% python3 -q
>>> import numpy as np
>>> from numpy import linalg as LA
>>> np.set_printoptions(precision=2, suppress=True, linewidth=140)
>>> m1 = np.loadtxt("block12.csv", delimiter=",")
>>> m1
array([[-0.32,  0.22, -0.44, -0.47, -0.04,  0.4 , -0.35, -0.09, -0.38],
       [ 0.  , -0.29, -0.22,  0.07, -0.22, -0.63, -0.46, -0.44, -0.11],
       [ 0.08,  0.08, -0.36,  0.42,  0.06, -0.18,  0.35,  0.22, -0.69],
       [-0.16, -0.56, -0.59, -0.05,  0.35,  0.03,  0.19,  0.14,  0.36],
       [ 0.36,  0.41, -0.21, -0.49,  0.21, -0.35,  0.39, -0.29,  0.12],
       [-0.04, -0.17,  0.37, -0.08,  0.82, -0.05, -0.19, -0.15, -0.32],
       [ 0.12, -0.04,  0.07, -0.4 , -0.03, -0.38, -0.26,  0.78, -0.06],
       [ 0.69, -0.49,  0.03, -0.22, -0.19,  0.35,  0.03, -0.1 , -0.25],
       [ 0.49,  0.33, -0.3 ,  0.38,  0.27,  0.16, -0.51,  0.1 ,  0.24]])
>>> # columns are unit length and at right angles
>>> ang = np.radians(135)
>>> Rm = np.eye(9)
>>> Rm[2, 2] = Rm[6, 6] = np.cos(ang)
>>> Rm[2, 6], Rm[6, 2] = -np.sin(ang), np.sin(ang)
>>> Rm
array([[ 1.  ,  0.  ,  0.  ,  0.  ,  0.  ,  0.  ,  0.  ,  0.  ,  0.  ],
       [ 0.  ,  1.  ,  0.  ,  0.  ,  0.  ,  0.  ,  0.  ,  0.  ,  0.  ],
       [ 0.  ,  0.  , -0.71,  0.  ,  0.  ,  0.  , -0.71,  0.  ,  0.  ],
       [ 0.  ,  0.  ,  0.  ,  1.  ,  0.  ,  0.  ,  0.  ,  0.  ,  0.  ],
       [ 0.  ,  0.  ,  0.  ,  0.  ,  1.  ,  0.  ,  0.  ,  0.  ,  0.  ],
       [ 0.  ,  0.  ,  0.  ,  0.  ,  0.  ,  1.  ,  0.  ,  0.  ,  0.  ],
       [ 0.  ,  0.  ,  0.71,  0.  ,  0.  ,  0.  , -0.71,  0.  ,  0.  ],
       [ 0.  ,  0.  ,  0.  ,  0.  ,  0.  ,  0.  ,  0.  ,  1.  ,  0.  ],
       [ 0.  ,  0.  ,  0.  ,  0.  ,  0.  ,  0.  ,  0.  ,  0.  ,  1.  ]])
>>> B = m1 @ Rm.T
>>> round(float(LA.det(Rm)), 2), np.round(np.trace(Rm), 2)
(1.0, np.float64(5.59))
>>> np.allclose(m1 @ m1.T, B @ B.T)
True
>>> (m1 + m1.T) / 2
array([[-0.32,  0.11, -0.18, -0.32,  0.16,  0.18, -0.11,  0.3 ,  0.05],
       [ 0.11, -0.29, -0.07, -0.24,  0.1 , -0.4 , -0.25, -0.47,  0.11],
       [-0.18, -0.07, -0.36, -0.09, -0.07,  0.1 ,  0.21,  0.12, -0.5 ],
       [-0.32, -0.24, -0.09, -0.05, -0.07, -0.02, -0.11, -0.04,  0.37],
       [ 0.16,  0.1 , -0.07, -0.07,  0.21,  0.23,  0.18, -0.24,  0.19],
       [ 0.18, -0.4 ,  0.1 , -0.02,  0.23, -0.05, -0.28,  0.1 , -0.08],
       [-0.11, -0.25,  0.21, -0.11,  0.18, -0.28, -0.26,  0.4 , -0.28],
       [ 0.3 , -0.47,  0.12, -0.04, -0.24,  0.1 ,  0.4 , -0.1 , -0.08],
       [ 0.05,  0.11, -0.5 ,  0.37,  0.19, -0.08, -0.28, -0.08,  0.24]])
>>> np.round(np.trace(m1), 2)
np.float64(-0.98)
>>> (m1 - m1.T) / 2
array([[ 0.  ,  0.11, -0.26, -0.15, -0.2 ,  0.22, -0.23, -0.39, -0.43],
       [-0.11,  0.  , -0.15,  0.31, -0.32, -0.23, -0.21,  0.03, -0.22],
       [ 0.26,  0.15,  0.  ,  0.51,  0.14, -0.27,  0.14,  0.09, -0.2 ],
       [ 0.15, -0.31, -0.51,  0.  ,  0.42,  0.06,  0.29,  0.18, -0.01],
       [ 0.2 ,  0.32, -0.14, -0.42,  0.  , -0.58,  0.21, -0.05, -0.08],
       [-0.22,  0.23,  0.27, -0.06,  0.58,  0.  ,  0.1 , -0.25, -0.24],
       [ 0.23,  0.21, -0.14, -0.29, -0.21, -0.1 ,  0.  ,  0.38,  0.22],
       [ 0.39, -0.03, -0.09, -0.18,  0.05,  0.25, -0.38,  0.  , -0.17],
       [ 0.43,  0.22,  0.2 ,  0.01,  0.08,  0.24, -0.22,  0.17,  0.  ]])
>>> LA.determinant(m1)
Traceback (most recent call last):
  File "<python-input-17>", line 1, in <module>
    LA.determinant(m1)
    ^^^^^^^^^^^^^^
AttributeError: module 'numpy.linalg' has no attribute 'determinant'
>>> round(LA.det(m1), 2)
np.float64(1.0)
>>> def softmax(z):
...     e = np.exp(z - z.max(axis=-1, keepdims=True))
...     return e / e.sum(axis=-1, keepdims=True)
... 
>>> softmax(m1[3])
array([0.09, 0.06, 0.06, 0.1 , 0.16, 0.11, 0.13, 0.13, 0.16])
>>> softmax(m1[3] + -2)
array([0.09, 0.06, 0.06, 0.1 , 0.16, 0.11, 0.13, 0.13, 0.16])
>>> softmax(m1).sum(axis=1)
array([1., 1., 1., 1., 1., 1., 1., 1., 1.])
>>> att = m1 @ m1.T / np.sqrt(9)
>>> softmax(att)
array([[0.15, 0.11, 0.11, 0.11, 0.11, 0.11, 0.11, 0.11, 0.11],
       [0.11, 0.15, 0.11, 0.11, 0.11, 0.11, 0.11, 0.11, 0.11],
       [0.11, 0.11, 0.15, 0.11, 0.11, 0.11, 0.11, 0.11, 0.11],
       [0.11, 0.11, 0.11, 0.15, 0.11, 0.11, 0.11, 0.11, 0.11],
       [0.11, 0.11, 0.11, 0.11, 0.15, 0.11, 0.11, 0.11, 0.11],
       [0.11, 0.11, 0.11, 0.11, 0.11, 0.15, 0.11, 0.11, 0.11],
       [0.11, 0.11, 0.11, 0.11, 0.11, 0.11, 0.15, 0.11, 0.11],
       [0.11, 0.11, 0.11, 0.11, 0.11, 0.11, 0.11, 0.15, 0.11],
       [0.11, 0.11, 0.11, 0.11, 0.11, 0.11, 0.11, 0.11, 0.15]])
>>> softmax(att).round(6).argmax(axis=1)
array([0, 1, 2, 3, 4, 5, 6, 7, 8])
>>> vec = np.array([0, 0, 0, 0, 3, 0, 0, -3, 2])
>>> target = m1 @ vec
>>> target
array([-0.59,  0.44, -1.84,  1.36,  1.73,  2.28, -2.54, -0.77,  0.99])
>>> np.round(LA.solve(m1, 2 * target), 2) + 0
array([ 0.,  0.,  0.,  0.,  6.,  0.,  0., -6.,  4.])
>>> np.round(LA.solve(m1, target), 2) + 0
array([ 0.,  0.,  0.,  0.,  3.,  0.,  0., -3.,  2.])
>>> np.round(LA.solve(m1.T, m1[4]), 2) + 0
array([0., 0., 0., 0., 1., 0., 0., 0., 0.])
>>> np.round(LA.solve(m1, m1[:, 2]), 2) + 0
array([0., 0., 1., 0., 0., 0., 0., 0., 0.])
>>> LA.norm(m1, axis=0)
array([1., 1., 1., 1., 1., 1., 1., 1., 1.])
>>> np.round(m1 @ m1.T, 2) + 0
array([[1., 0., 0., 0., 0., 0., 0., 0., 0.],
       [0., 1., 0., 0., 0., 0., 0., 0., 0.],
       [0., 0., 1., 0., 0., 0., 0., 0., 0.],
       [0., 0., 0., 1., 0., 0., 0., 0., 0.],
       [0., 0., 0., 0., 1., 0., 0., 0., 0.],
       [0., 0., 0., 0., 0., 1., 0., 0., 0.],
       [0., 0., 0., 0., 0., 0., 1., 0., 0.],
       [0., 0., 0., 0., 0., 0., 0., 1., 0.],
       [0., 0., 0., 0., 0., 0., 0., 0., 1.]])
>>> LA.pinv(m1)
array([[-0.32,  0.  ,  0.08, -0.16,  0.36, -0.04,  0.12,  0.69,  0.49],
       [ 0.22, -0.29,  0.08, -0.56,  0.41, -0.17, -0.04, -0.49,  0.33],
       [-0.44, -0.22, -0.36, -0.59, -0.21,  0.37,  0.07,  0.03, -0.3 ],
       [-0.47,  0.07,  0.42, -0.05, -0.49, -0.08, -0.4 , -0.22,  0.38],
       [-0.04, -0.22,  0.06,  0.35,  0.21,  0.82, -0.03, -0.19,  0.27],
       [ 0.4 , -0.63, -0.18,  0.03, -0.35, -0.05, -0.38,  0.35,  0.16],
       [-0.35, -0.46,  0.35,  0.19,  0.39, -0.19, -0.26,  0.03, -0.51],
       [-0.09, -0.44,  0.22,  0.14, -0.29, -0.15,  0.78, -0.1 ,  0.1 ],
       [-0.38, -0.11, -0.69,  0.36,  0.12, -0.32, -0.06, -0.25,  0.24]])
>>> np.round(m1[:, 5] @ m1[:, 2], 2)
np.float64(-0.0)
>>> J = np.loadtxt("w.csv", delimiter=",")
>>> J
array([[-0.48, -0.01, -0.23,  0.51, -0.18, -0.09,  0.18,  0.09, -0.08, -0.22,  0.21, -0.33,  0.4 ],
       [-0.07, -0.18,  0.11, -0.53,  0.03,  0.28, -0.39,  0.01,  0.13, -0.2 ,  0.09, -0.44,  0.42],
       [-0.14,  0.34, -0.23,  0.09, -0.04,  0.18, -0.64, -0.11, -0.47,  0.11,  0.29,  0.12, -0.15],
       [-0.03, -0.01,  0.19, -0.19, -0.11, -0.27, -0.02,  0.06, -0.15, -0.6 ,  0.19,  0.61,  0.23],
       [-0.21, -0.2 , -0.08, -0.33, -0.16, -0.49,  0.02, -0.11, -0.55,  0.19, -0.41, -0.15,  0.03],
       [ 0.31,  0.31,  0.22, -0.08, -0.24, -0.48, -0.06,  0.42,  0.03,  0.14,  0.39, -0.32, -0.06],
       [-0.59,  0.44,  0.3 , -0.29,  0.32, -0.03,  0.28, -0.15,  0.07,  0.03,  0.16, -0.06, -0.22],
       [ 0.03,  0.01, -0.51, -0.1 ,  0.1 , -0.48, -0.17, -0.45,  0.45, -0.12,  0.13, -0.04, -0.08],
       [ 0.1 ,  0.06,  0.53,  0.43,  0.36, -0.26, -0.35, -0.28, -0.03, -0.11, -0.25, -0.14,  0.15],
       [ 0.14, -0.29,  0.2 ,  0.04, -0.28,  0.12,  0.16, -0.42, -0.22, -0.35,  0.29, -0.3 , -0.48],
       [ 0.  , -0.44, -0.15,  0.01,  0.68, -0.12, -0.01,  0.36, -0.22, -0.06,  0.29, -0.06, -0.19],
       [ 0.28,  0.48, -0.3 , -0.06,  0.18,  0.09,  0.14,  0.14, -0.2 , -0.52, -0.36, -0.25, -0.08],
       [-0.38, -0.13,  0.06,  0.08, -0.22, -0.06, -0.36,  0.39,  0.3 , -0.25, -0.32, -0.02, -0.49]])
>>> Q, vecs = LA.qr(J[:, :3])[0], LA.qr(J[:, 3:])[0]
>>> s = LA.svd(Q.T @ vecs, compute_uv=False)
>>> s.round(2) + 0
array([0., 0., 0.])
